$ python -q
>>> import numpy as np
>>> from numpy import linalg as LA
>>> np.set_printoptions(suppress=True, linewidth=200)
>>> M = np.loadtxt("layer0.csv", delimiter=",")
>>> M
array([[ 0.,  0.,  0.,  0.,  0.,  0.,  0.,  0.,  0.,  0.],
       [ 0., -3.,  0.,  0.,  0.,  0.,  0.,  0.,  0.,  0.],
       [ 0.,  0.,  0.,  0.,  0.,  0.,  0.,  3.,  0.,  0.],
       [ 0.,  0.,  0.,  0.,  0., -2.,  0.,  0.,  0.,  0.],
       [-3.,  0.,  0.,  0.,  0.,  0.,  0.,  0.,  0.,  0.],
       [ 0.,  0.,  0.,  0.,  0.,  0., -3.,  0.,  0.,  0.],
       [ 0.,  0.,  0.,  0., -1.,  0.,  0.,  0.,  0.,  0.],
       [ 0.,  0., -1.,  0.,  0.,  0.,  0.,  0.,  0.,  0.],
       [ 0.,  0.,  0.,  2.,  0.,  0.,  0.,  0.,  0.,  0.],
       [ 0.,  0.,  0.,  0.,  0.,  0.,  0.,  0.,  0.,  0.]])
>>> W1 = np.array([[-3, -1],
...     [-2, -2],
...     [3, 2],
...     [-2, 3],
...     [-3, -3],
...     [1, -2],
...     [-3, 0],
...     [3, 3],
...     [1, -3],
...     [-3, -1]])
>>> b = np.array([-1, 2])
>>> act = np.maximum(M @ W1 + b, 0)
>>> (act > 0).astype(int)
array([[0, 1],
       [1, 1],
       [1, 1],
       [0, 1],
       [1, 1],
       [1, 1],
       [1, 1],
       [0, 0],
       [0, 1],
       [0, 1]])
>>> act
array([[ 0.,  2.],
       [ 5.,  8.],
       [ 8., 11.],
       [ 0.,  6.],
       [ 8.,  5.],
       [ 8.,  2.],
       [ 2.,  5.],
       [ 0.,  0.],
       [ 0.,  8.],
       [ 0.,  2.]])
>>> LA.matrix_rank(act)
np.int64(2)
>>> cent = np.array([[2, 1, -2], [-1, -2, 2]])
>>> (act @ cent).round(6).argmax(axis=1)
array([2, 2, 2, 2, 0, 0, 2, 0, 2, 2])
>>> W1 @ cent
array([[-5, -1,  4],
       [-2,  2,  0],
       [ 4, -1, -2],
       [-7, -8, 10],
       [-3,  3,  0],
       [ 4,  5, -6],
       [-6, -3,  6],
       [ 3, -3,  0],
       [ 5,  7, -8],
       [-5, -1,  4]])
>>> Uu, sigma, VT = LA.svd(M)
>>> np.argmax(sigma[:-1] / (sigma[1:] + 1e-6)) + 1
np.int64(8)
>>> sigma
array([3., 3., 3., 3., 2., 2., 1., 1., 0., 0.])
>>> out = Uu[:, :8] @ np.diag(sigma[:8]) @ VT[:8]
>>> LA.matrix_rank(M, rtol=0.05)
np.int64(8)
>>> round(float(LA.norm(M - out, 2)), 3), sigma[8]
(0.0, np.float64(0.0))
>>> LA.matrix_rank(out)
np.int64(8)
>>> gram = M.T @ M
>>> np.round(LA.svd(M, compute_uv=False) ** 2, 3)
array([9., 9., 9., 9., 4., 4., 1., 1., 0., 0.])
>>> Uu, sigma, VT = LA.svd(M)
>>> V = VT[:(sigma > 1e-8).sum()]
>>> rng = np.random.default_rng(157)
>>> x0 = M[3] + 2 * M[5] + rng.integers(2) * np.eye(10)[3]
>>> x0
array([ 0.,  0.,  0.,  0.,  0., -2., -6.,  0.,  0.,  0.])
>>> np.allclose(V.T @ V @ x0, x0)
True
>>> LA.matrix_rank(np.vstack([M, x0]))
np.int64(8)
>>> round(np.trace(LA.pinv(M) @ M), 3)
np.float64(8.0)
>>> arr = np.array([[9.0, 2.0, 6.0, 1.0, 0.0],
...     [8.0, 7.0, 1.0, 4.0, 0.0],
...     [5.0, 5.0, 6.0, 2.0, 0.0],
...     [2.0, 6.0, 9.0, 6.0, 0.0],
...     [0.0, 0.0, 0.0, 0.0, -3.0]])
>>> arr
array([[ 9.,  2.,  6.,  1.,  0.],
       [ 8.,  7.,  1.,  4.,  0.],
       [ 5.,  5.,  6.,  2.,  0.],
       [ 2.,  6.,  9.,  6.,  0.],
       [ 0.,  0.,  0.,  0., -3.]])
>>> x0 = np.array([0, 1, 2, 2, 1])
>>> target = arr @ x0
>>> target
array([16., 17., 21., 36., -3.])
>>> np.round(LA.solve(arr, target + arr[:, 0]), 3)
array([1., 1., 2., 2., 1.])
>>> np.round(LA.solve(arr, -3 * target), 3) + 0
array([ 0., -3., -6., -6., -3.])
>>> np.round(LA.solve(arr.T, arr[4]), 3)
array([0., 0., 0., 0., 1.])
>>> m1 = np.load("sample19.npy")
>>> m1
array([[-12.859,  42.172, -36.522],
       [-11.793,  38.593, -33.297],
       [-11.141,  36.401, -31.335],
       [-11.02 ,  35.995, -30.973],
       [ -9.328,  30.301, -25.935],
       [ -8.56 ,  27.713, -23.675],
       [ -8.085,  26.111, -22.284],
       [ -8.061,  26.03 , -22.214],
       [ -7.543,  24.285, -20.709],
       [ -5.81 ,  18.441, -15.742],
       [ -5.341,  16.861, -14.42 ],
       [ -4.792,  15.01 , -12.885],
       [ -4.27 ,  13.253, -11.441],
       [ -4.105,  12.7  , -10.989],
       [ -3.766,  11.563, -10.064],
       [ -3.766,  11.561, -10.063],
       [ -3.113,   9.378,  -8.303],
       [ -2.696,   7.989,  -7.193],
       [ -2.201,   6.352,  -5.894],
       [ -2.006,   5.713,  -5.388],
       [ -1.965,   5.579,  -5.282],
       [ -1.612,   4.433,  -4.374],
       [ -1.434,   3.863,  -3.92 ],
       [ -1.217,   3.176,  -3.368],
       [ -1.081,   2.754,  -3.024],
       [ -0.84 ,   2.021,  -2.411],
       [ -0.685,   1.566,  -2.014],
       [ -0.504,   1.061,  -1.542],
       [ -0.393,   0.769,  -1.242],
       [ -0.368,   0.707,  -1.174],
       [ -0.218,   0.359,  -0.742],
       [ -0.054,   0.065,  -0.206],
       [  0.04 ,  -0.033,   0.169],
       [  0.069,  -0.048,   0.296],
       [  0.163,  -0.028,   0.803],
       [  0.262,   0.116,   1.501],
       [  0.296,   0.189,   1.784],
       [  0.413,   0.461,   2.854],
       [  0.442,   0.524,   3.136],
       [  0.601,   0.787,   4.616],
       [  0.707,   0.894,   5.553],
       [  0.892,   0.987,   7.121],
       [  1.731,   0.628,  13.451],
       [  2.791,  -0.598,  20.576],
       [  3.096,  -1.03 ,  22.532],
       [  3.164,  -1.129,  22.962],
       [  3.351,  -1.409,  24.139],
       [  3.602,  -1.797,  25.702],
       [  3.666,  -1.898,  26.1  ],
       [  3.859,  -2.208,  27.289],
       [  5.4  ,  -4.883,  36.509]])
>>> x0 = np.array([3, 0, 0])
>>> m1 @ np.eye(3)[1]
array([42.172, 38.593, 36.401, 35.995, 30.301, 27.713, 26.111, 26.03 , 24.285, 18.441, 16.861, 15.01 , 13.253, 12.7  , 11.563, 11.561,  9.378,  7.989,  6.352,  5.713,  5.579,  4.433,  3.863,  3.176,
        2.754,  2.021,  1.566,  1.061,  0.769,  0.707,  0.359,  0.065, -0.033, -0.048, -0.028,  0.116,  0.189,  0.461,  0.524,  0.787,  0.894,  0.987,  0.628, -0.598, -1.03 , -1.129, -1.409, -1.797,
       -1.898, -2.208, -4.883])
>>> rank = LA.matrix_rank(M)
>>> rank
np.int64(8)
>>> ns = LA.svd(M)[2][rank:].T
>>> [int(LA.matrix_rank(np.delete(M, i, axis=0))) for i in range(10)]
[8, 7, 7, 7, 7, 7, 7, 7, 7, 8]
>>> np.allclose(M @ ns, 0)
True
>>> ns @ ns.T
array([[0., 0., 0., 0., 0., 0., 0., 0., 0., 0.],
       [0., 0., 0., 0., 0., 0., 0., 0., 0., 0.],
       [0., 0., 0., 0., 0., 0., 0., 0., 0., 0.],
       [0., 0., 0., 0., 0., 0., 0., 0., 0., 0.],
       [0., 0., 0., 0., 0., 0., 0., 0., 0., 0.],
       [0., 0., 0., 0., 0., 0., 0., 0., 0., 0.],
       [0., 0., 0., 0., 0., 0., 0., 0., 0., 0.],
       [0., 0., 0., 0., 0., 0., 0., 0., 0., 0.],
       [0., 0., 0., 0., 0., 0., 0., 0., 1., 0.],
       [0., 0., 0., 0., 0., 0., 0., 0., 0., 1.]])
>>> LA.matrix_rank(M.T @ M), LA.matrix_rank(M @ M.T)
(np.int64(8), np.int64(8))
>>> M @ ns
array([[0., 0.],
       [0., 0.],
       [0., 0.],
       [0., 0.],
       [0., 0.],
       [0., 0.],
       [0., 0.],
       [0., 0.],
       [0., 0.],
       [0., 0.]])
